% ipython --no-banner

In [1]: import numpy as np

In [2]: import numpy.linalg as la

In [3]: np.set_printoptions(suppress=True, linewidth=100)

In [4]: data = np.load("block8.npy")

In [5]: print(data)
[[-1  1  2 -2  1  0 -1  2]
 [ 0  1  2 -1  2  1  2  1]
 [ 0  0 -1  1  0  1  1 -2]
 [ 0  0  0 -2 -1  1 -2  2]
 [ 0  0  0  0 -2  2  1  0]
 [ 0  0  0  0  0  1 -1  0]
 [ 0  0  0  0  0  0 -2  1]
 [ 0  0  0  0  0  0  0 -2]]

In [6]: ang = np.radians(135)

In [7]: R = np.eye(8)

In [8]: R[4, 4] = R[0, 0] = np.cos(ang)

In [9]: R[4, 0], R[0, 4] = -np.sin(ang), np.sin(ang)

In [10]: R.round(3)
Out[10]: 
array([[-0.707,  0.   ,  0.   ,  0.   ,  0.707,  0.   ,  0.   ,  0.   ],
       [ 0.   ,  1.   ,  0.   ,  0.   ,  0.   ,  0.   ,  0.   ,  0.   ],
       [ 0.   ,  0.   ,  1.   ,  0.   ,  0.   ,  0.   ,  0.   ,  0.   ],
       [ 0.   ,  0.   ,  0.   ,  1.   ,  0.   ,  0.   ,  0.   ,  0.   ],
       [-0.707,  0.   ,  0.   ,  0.   , -0.707,  0.   ,  0.   ,  0.   ],
       [ 0.   ,  0.   ,  0.   ,  0.   ,  0.   ,  1.   ,  0.   ,  0.   ],
       [ 0.   ,  0.   ,  0.   ,  0.   ,  0.   ,  0.   ,  1.   ,  0.   ],
       [ 0.   ,  0.   ,  0.   ,  0.   ,  0.   ,  0.   ,  0.   ,  1.   ]])

In [11]: B = data @ R.T

In [12]: np.round(la.svd(data, compute_uv=False), 3), np.round(la.svd(B, compute_uv=False), 3)
Out[12]: 
(array([6.009, 4.448, 3.369, 1.9  , 1.384, 0.93 , 0.588, 0.124]),
 array([6.009, 4.448, 3.369, 1.9  , 1.384, 0.93 , 0.588, 0.124]))

In [13]: print(round(la.det(R), 3), round(np.trace(R), 3))
1.0 4.586

In [14]: np.round(np.abs(B - data).max(axis=0), 3)
Out[14]: array([2.414, 0.   , 0.   , 0.   , 3.414, 0.   , 0.   , 0.   ])

In [15]: print(np.allclose(data @ data.T, B @ B.T))
True

In [16]: data @ data
Out[16]: 
array([[  1,   0,  -2,   7,   1,   3,  12, -14],
       [  0,   1,   0,   3,  -1,   7,   3,  -5],
       [  0,   0,   1,  -3,  -1,   1,  -6,   9],
       [  0,   0,   0,   4,   4,  -3,   6, -10],
       [  0,   0,   0,   0,   4,  -2,  -6,   1],
       [  0,   0,   0,   0,   0,   1,   1,  -1],
       [  0,   0,   0,   0,   0,   0,   4,  -4],
       [  0,   0,   0,   0,   0,   0,   0,   4]])

In [17]: np.allclose(data, data.T)
Out[17]: False

In [18]: C2 = data.T @ data

In [19]: np.round(la.svd(data, compute_uv=False) ** 2, 3)
Out[19]: array([36.114, 19.782, 11.352,  3.61 ,  1.917,  0.864,  0.345,  0.015])

In [20]: print(la.matrix_rank(C2))
8

In [21]: np.round(la.eigvalsh(C2)[::-1], 3)
Out[21]: array([36.114, 19.782, 11.352,  3.61 ,  1.917,  0.864,  0.345,  0.015])

In [22]: np.trace(C2), (data ** 2).sum()
Out[22]: (np.int64(74), np.int64(74))

In [23]: np.prod(np.diag(data)), round(float(la.det(data)), 3)
Out[23]: (np.int64(16), 16.0)

In [24]: la.matrix_rank(data - data[0, 0] * np.eye(8))
Out[24]: np.int64(7)

In [25]: print(np.round(np.sort(la.eigvals(data)), 3))
[-2. -2. -2. -2. -1. -1.  1.  1.]

In [26]: data @ data
Out[26]: 
array([[  1,   0,  -2,   7,   1,   3,  12, -14],
       [  0,   1,   0,   3,  -1,   7,   3,  -5],
       [  0,   0,   1,  -3,  -1,   1,  -6,   9],
       [  0,   0,   0,   4,   4,  -3,   6, -10],
       [  0,   0,   0,   0,   4,  -2,  -6,   1],
       [  0,   0,   0,   0,   0,   1,   1,  -1],
       [  0,   0,   0,   0,   0,   0,   4,  -4],
       [  0,   0,   0,   0,   0,   0,   0,   4]])

In [27]: f, v = data[3], data[1]

In [28]: f @ v
Out[28]: np.int64(-1)

In [29]: pr = (f @ v) / (f @ f) * f

In [30]: np.round(la.norm(f + v) ** 2 + la.norm(f - v) ** 2, 3)
Out[30]: np.float64(60.0)

In [31]: print(np.round(v - pr, 3))
[ 0.     1.     2.    -1.143  1.929  1.071  1.857  1.143]

In [32]: np.outer(f, v)
Out[32]: 
array([[ 0,  0,  0,  0,  0,  0,  0,  0],
       [ 0,  0,  0,  0,  0,  0,  0,  0],
       [ 0,  0,  0,  0,  0,  0,  0,  0],
       [ 0, -2, -4,  2, -4, -2, -4, -2],
       [ 0, -1, -2,  1, -2, -1, -2, -1],
       [ 0,  1,  2, -1,  2,  1,  2,  1],
       [ 0, -2, -4,  2, -4, -2, -4, -2],
       [ 0,  2,  4, -2,  4,  2,  4,  2]])

In [33]: K = np.load("w.npy")

In [34]: K
Out[34]: 
array([[0, 0, 1],
       [0, 1, 0],
       [1, 0, 0]])

In [35]: # 2 groups of indices that never mix

In [36]: hat = np.triu(np.array([[-2, 0, 1], [1, 1, 3], [-2, 3, 0]]), 1) + np.eye(3)

In [37]: B = hat @ K @ la.inv(hat)

In [38]: np.poly(B)
Out[38]: array([ 1., -1., -1.,  1.])

In [39]: B
Out[39]: 
array([[ 1.,  0.,  0.],
       [ 3.,  1., -6.],
       [ 1.,  0., -1.]])

In [40]: print(np.round(la.det(B), 3))
-1.0
